$ ipython --no-banner

In [1]: import numpy as np

In [2]: np.set_printoptions(precision=2, suppress=True, linewidth=160, sign=" ")

In [3]: M = np.tanh(np.array([[0.2, -1.5],
   ...:     [-0.4, -0.2],
   ...:     [-0.5, 0.1],
   ...:     [-2.0, 1.6],
   ...:     [0.0, 0.2],
   ...:     [0.6, -2.4],
   ...:     [0.3, -0.8],
   ...:     [-0.9, -0.4],
   ...:     [-0.6, 1.1],
   ...:     [2.9, 0.7],
   ...:     [1.2, -0.4],
   ...:     [-0.1, 0.0],
   ...:     [-0.2, 0.7],
   ...:     [-0.1, -0.8],
   ...:     [-0.3, -0.2],
   ...:     [0.2, -0.3],
   ...:     [0.2, 1.7],
   ...:     [-0.4, -2.7],
   ...:     [1.1, -0.1],
   ...:     [0.8, -1.3],
   ...:     [0.6, -0.2],
   ...:     [-0.8, 0.1],
   ...:     [-1.0, -1.2],
   ...:     [-1.2, 1.7],
   ...:     [-0.5, 1.1],
   ...:     [-0.2, 0.7],
   ...:     [-0.5, 1.6],
   ...:     [-1.2, 0.4],
   ...:     [-0.2, -0.5],
   ...:     [-0.1, 0.3],
   ...:     [-1.1, 0.9],
   ...:     [0.3, 0.1]]) @ np.array([[0.4, 0.4, 0.8, -0.8, -0.1], [1.1, 0.8, 0.7, 0.1, 1.1]]))

In [4]: M.round(2) + 0
Out[4]: 
array([[-0.92, -0.81, -0.71, -0.3 , -0.93],
       [-0.36, -0.31, -0.43,  0.29, -0.18],
       [-0.09, -0.12, -0.32,  0.39,  0.16],
       [ 0.74,  0.45, -0.45,  0.94,  0.96],
       [ 0.22,  0.16,  0.14,  0.02,  0.22],
       [-0.98, -0.93, -0.83, -0.62, -0.99],
       [-0.64, -0.48, -0.31, -0.31, -0.72],
       [-0.66, -0.59, -0.76,  0.59, -0.34],
       [ 0.75,  0.56,  0.28,  0.53,  0.85],
       [ 0.96,  0.94,  0.99, -0.98,  0.45],
       [ 0.04,  0.16,  0.59, -0.76, -0.51],
       [-0.04, -0.04, -0.08,  0.08,  0.01],
       [ 0.6 ,  0.45,  0.32,  0.23,  0.66],
       [-0.73, -0.59, -0.56,  0.  , -0.7 ],
       [-0.33, -0.27, -0.36,  0.22, -0.19],
       [-0.24, -0.16, -0.05, -0.19, -0.34],
       [ 0.96,  0.89,  0.87,  0.01,  0.95],
       [-1.  , -0.98, -0.98,  0.05, -0.99],
       [ 0.32,  0.35,  0.67, -0.71, -0.22],
       [-0.8 , -0.62, -0.26, -0.65, -0.91],
       [ 0.02,  0.08,  0.33, -0.46, -0.27],
       [-0.21, -0.24, -0.52,  0.57,  0.19],
       [-0.94, -0.88, -0.93,  0.59, -0.84],
       [ 0.88,  0.71,  0.23,  0.81,  0.96],
       [ 0.77,  0.59,  0.35,  0.47,  0.85],
       [ 0.6 ,  0.45,  0.32,  0.23,  0.66],
       [ 0.92,  0.79,  0.62,  0.51,  0.95],
       [-0.04, -0.16, -0.59,  0.76,  0.51],
       [-0.56, -0.45, -0.47,  0.11, -0.49],
       [ 0.28,  0.2 ,  0.13,  0.11,  0.33],
       [ 0.5 ,  0.27, -0.24,  0.75,  0.8 ],
       [ 0.23,  0.2 ,  0.3 , -0.23,  0.08]])

In [5]: arr = np.array([[2.68, 1.76, -0.04, -2.66],
   ...:     [-4.4, -2.91, 0.01, 4.35],
   ...:     [3.76, 2.5, 0.0, -3.76],
   ...:     [-3.17, -2.11, -0.04, 3.18],
   ...:     [-2.12, -1.37, 0.03, 2.08],
   ...:     [0.16, 0.14, 0.01, -0.13],
   ...:     [-3.61, -2.41, -0.03, 3.61],
   ...:     [0.0, 0.03, 0.03, -0.02],
   ...:     [0.1, 0.05, -0.02, -0.08],
   ...:     [-2.97, -1.97, -0.02, 2.92],
   ...:     [-1.9, -1.29, 0.03, 1.93],
   ...:     [0.57, 0.38, 0.02, -0.59],
   ...:     [0.09, 0.06, -0.04, -0.07]])

In [6]: np.abs(np.linalg.svd(arr)[2][-1])
Out[6]: array([ 0.5 ,  0.79,  0.36,  0.02])

In [7]: np.linalg.cond(arr) > 100
Out[7]: np.True_

In [8]: [round(float(x), 2) for x in np.linalg.svd(arr, compute_uv=False)[:3]]
Out[8]: [14.03, 0.11, 0.06]

In [9]: round(np.log10(np.linalg.cond(arr)))
Out[9]: 2

In [10]: X = np.load("case15.npy")

In [11]: X
Out[11]: 
array([[ 2.05,  1.  ,  2.  ,  3.  , -1.  , -2.  ],
       [ 2.  ,  3.05, -1.  ,  1.  ,  3.  , -1.  ],
       [-1.  ,  2.  , -2.95,  1.  , -3.  , -2.  ],
       [-3.  , -1.  , -3.  ,  2.05,  3.  ,  0.  ],
       [ 0.  ,  3.  ,  0.  ,  1.  ,  3.05, -1.  ],
       [ 2.  ,  1.  ,  2.  ,  3.  , -1.  , -1.95]])

In [12]: round(float(np.linalg.norm(X, "nuc")), 2)
Out[12]: 25.17

In [13]: round(float(np.linalg.norm(X[3], 1)), 2), round(np.linalg.norm(X[3], np.inf), 2)
Out[13]: (12.05, np.float64(3.0))

In [14]: round(np.linalg.norm(X) ** 2 / np.linalg.norm(X, 2) ** 2, 2)
Out[14]: np.float64(2.58)

In [15]: [round(float(x), 2) for x in np.linalg.svd(X, compute_uv=False)[:3]]
Out[15]: [7.66, 6.91, 5.36]

In [16]: np.abs(np.linalg.svd(X)[2][-1])
Out[16]: array([ 0.02,  0.34,  0.01,  0.39,  0.19,  0.83])

In [17]: np.round(np.linalg.norm(X, 2) / np.linalg.norm(X), 2)
Out[17]: np.float64(0.62)

In [18]: np.argsort(-np.linalg.norm(X, axis=0).round(6), kind="stable")[:3]
Out[18]: array([ 4,  2,  1])

In [19]: left, sv, Vt = np.linalg.svd(X)

In [20]: sv
Out[20]: array([ 7.66,  6.91,  5.36,  3.79,  1.42,  0.03])

In [21]: Y = left[:, :5] @ np.diag(sv[:5]) @ Vt[:5]

In [22]: round(float(np.linalg.norm(X - Y) / np.linalg.norm(X)), 2)
Out[22]: 0.0

In [23]: np.round(np.linalg.norm(X - Y, 2), 2), round(float(sv[5]), 2)
Out[23]: (np.float64(0.03), 0.03)

In [24]: np.linalg.matrix_rank(Y)
Out[24]: np.int64(5)

In [25]: Y.round(2) + 0
Out[25]: 
array([[ 2.05,  1.01,  2.  ,  3.01, -1.  , -1.98],
       [ 2.  ,  3.05, -1.  ,  1.  ,  3.  , -1.  ],
       [-1.  ,  2.  , -2.95,  1.  , -3.  , -2.  ],
       [-3.  , -1.  , -3.  ,  2.05,  3.  ,  0.  ],
       [ 0.  ,  3.  ,  0.  ,  1.  ,  3.05, -1.  ],
       [ 2.  ,  0.99,  2.  ,  2.99, -1.  , -1.97]])

In [26]: W1 = np.array([[-3, 0], [2, 1], [-1, 1], [0, -1], [-2, 1], [3, 3]])

In [27]: beta = np.array([1, -3])

In [28]: H = np.maximum(X @ W1 + beta, 0)

In [29]: (H > 0).mean(axis=0)
Out[29]: array([ 0.33,  0.  ])

In [30]: Z = np.array([[-2, -2, -1], [-1, 0, 2]])

In [31]: W1 @ Z
Out[31]: 
array([[ 6,  6,  3],
       [-5, -4,  0],
       [ 1,  2,  3],
       [ 1,  0, -2],
       [ 3,  4,  4],
       [-9, -6,  3]])

In [32]: H @ Z
Out[32]: 
array([[  0.  ,   0.  ,   0.  ],
       [  0.  ,   0.  ,   0.  ],
       [-21.9 , -21.9 , -10.95],
       [-10.  , -10.  ,  -5.  ],
       [  0.  ,   0.  ,   0.  ],
       [  0.  ,   0.  ,   0.  ]])

In [33]: (H @ Z).round(6).argmax(axis=1)
Out[33]: array([ 0,  0,  2,  2,  0,  0])

In [34]: rng = np.random.default_rng(900248)

In [35]: labels = rng.permutation(6)

In [36]: Y = X[:, labels] * rng.choice([-1, 1], 6)

In [37]: Y
Out[37]: 
array([[-3.  ,  2.  , -2.  ,  2.05,  1.  , -1.  ],
       [-1.  , -1.  , -1.  ,  2.  , -3.  , -3.05],
       [-1.  , -2.95, -2.  , -1.  ,  3.  , -2.  ],
       [-2.05, -3.  ,  0.  , -3.  , -3.  ,  1.  ],
       [-1.  ,  0.  , -1.  ,  0.  , -3.05, -3.  ],
       [-3.  ,  2.  , -1.95,  2.  ,  1.  , -1.  ]])

In [38]: left, _, Vt = np.linalg.svd(X.T @ Y)

In [39]: np.round(np.linalg.lstsq(X, Y)[0], 2) + 0
Out[39]: 
array([[ 0.,  0.,  0.,  1.,  0.,  0.],
       [ 0.,  0.,  0.,  0.,  0., -1.],
       [ 0.,  1.,  0.,  0.,  0.,  0.],
       [-1.,  0.,  0.,  0.,  0.,  0.],
       [ 0.,  0.,  0.,  0., -1.,  0.],
       [ 0.,  0.,  1.,  0.,  0.,  0.]])

In [40]: labels
Out[40]: array([ 3,  2,  5,  0,  4,  1])

In [41]: J = np.load("arr.npy")

In [42]: J
Out[42]: 
array([[ 0.26,  0.96,  1.  , -0.18,  0.87],
       [-0.68,  0.9 , -0.11, -0.73,  0.91],
       [ 0.8 , -1.  , -0.62, -0.15, -0.97],
       [-0.66,  0.99,  0.82, -0.21,  0.56],
       [ 0.77,  0.6 ,  1.  , -0.09,  1.  ],
       [ 0.98, -1.  ,  0.74,  0.32,  0.47],
       [ 0.4 , -1.  , -0.97, -0.9 , -0.99],
       [ 0.41, -1.  , -0.86, -0.29, -0.91],
       [ 0.85, -1.  ,  0.44, -0.16, -0.98],
       [ 0.58, -0.99, -0.85, -0.35,  0.54],
       [ 0.49,  1.  ,  1.  ,  0.42,  1.  ],
       [-0.74,  0.93, -0.45, -0.36,  0.02],
       [-0.16,  0.98,  0.91,  0.7 , -0.6 ],
       [-0.21,  0.49,  0.38, -0.49,  0.79],
       [ 0.94, -1.  ,  0.99,  0.37, -0.96],
       [-0.92,  1.  , -1.  ,  0.56,  0.76],
       [-0.73,  1.  ,  0.83, -0.45,  0.98],
       [-0.26,  0.97,  0.68,  0.33,  0.6 ],
       [-0.65, -0.49, -0.99, -0.22, -0.6 ],
       [-0.4 ,  0.  , -0.87,  0.58, -0.99],
       [-0.35, -0.72, -0.71, -0.47, -0.79],
       [ 0.84,  0.85,  1.  , -0.46,  0.99],
       [-0.23, -0.99, -1.  ,  0.69, -1.  ],
       [ 0.96, -1.  , -0.53,  0.49, -0.98],
       [-0.89,  0.94, -1.  ,  0.09, -0.38],
       [ 0.99, -1.  ,  0.94, -0.31, -0.26],
       [ 1.  , -1.  ,  0.25,  0.86, -0.09],
       [ 0.95, -1.  ,  0.68,  0.84, -0.87],
       [-0.98,  0.99, -0.9 , -0.5 , -1.  ],
       [-0.71,  0.62, -0.88, -0.58,  0.45],
       [ 0.04,  0.78,  0.96, -0.14,  0.23]])

In [43]: Y = np.c_[J[:, :3] @ np.array([[-3, 2, 1], [-2, -3, -3], [1, 0, -2]]), np.array([-2, -1, 0, 3, -3, 2, -1, 3, -2, 0, -1, -3, 3, 0, 0, -1, -1, 2, 2, 1, -3, 1, -1, 2, 2, 1, -2, 1, -1, -2, 2])]

In [44]: Y
Out[44]: 
array([[-1.7 , -2.36, -4.62, -2.  ],
       [ 0.13, -4.06, -3.16, -1.  ],
       [-1.02,  4.6 ,  5.04,  0.  ],
       [ 0.82, -4.29, -5.27,  3.  ],
       [-2.51, -0.26, -3.03, -3.  ],
       [-0.2 ,  4.96,  2.5 ,  2.  ],
       [-0.17,  3.8 ,  5.34, -1.  ],
       [-0.09,  3.82,  5.13,  3.  ],
       [-0.11,  4.7 ,  2.97, -2.  ],
       [-0.61,  4.13,  5.25,  0.  ],
       [-2.47, -2.02, -4.51, -1.  ],
       [-0.09, -4.27, -2.63, -3.  ],
       [-0.57, -3.26, -4.92,  3.  ],
       [ 0.03, -1.89, -2.44,  0.  ],
       [ 0.17,  4.88,  1.96,  0.  ],
       [-0.24, -4.84, -1.92, -1.  ],
       [ 1.02, -4.46, -5.39, -1.  ],
       [-0.48, -3.43, -4.53,  2.  ],
       [ 1.94,  0.17,  2.8 ,  2.  ],
       [ 0.33, -0.8 ,  1.34,  1.  ],
       [ 1.78,  1.46,  3.23, -3.  ],
       [-3.22, -0.87, -3.71,  1.  ],
       [ 1.67,  2.51,  4.74, -1.  ],
       [-1.41,  4.92,  5.02,  2.  ],
       [-0.21, -4.6 , -1.71,  2.  ],
       [-0.03,  4.98,  2.11,  1.  ],
       [-0.75,  5.  ,  3.5 , -2.  ],
       [-0.17,  4.9 ,  2.59,  1.  ],
       [ 0.06, -4.93, -2.15, -1.  ],
       [ 0.01, -3.28, -0.81, -2.  ],
       [-0.72, -2.26, -4.22,  2.  ]])

In [45]: np.linalg.matrix_rank(np.c_[J, Y])
Out[45]: np.int64(6)

In [46]: np.linalg.norm(np.linalg.qr(J)[0].T @ Y, axis=0) ** 2 / ((Y ** 2).sum(axis=0) + 1e-12)
Out[46]: array([ 1.  ,  1.  ,  1.  ,  0.11])

In [47]: np.round(np.linalg.lstsq(J, Y[:, 0])[0], 2) + 0
Out[47]: array([-3., -2.,  1.,  0.,  0.])
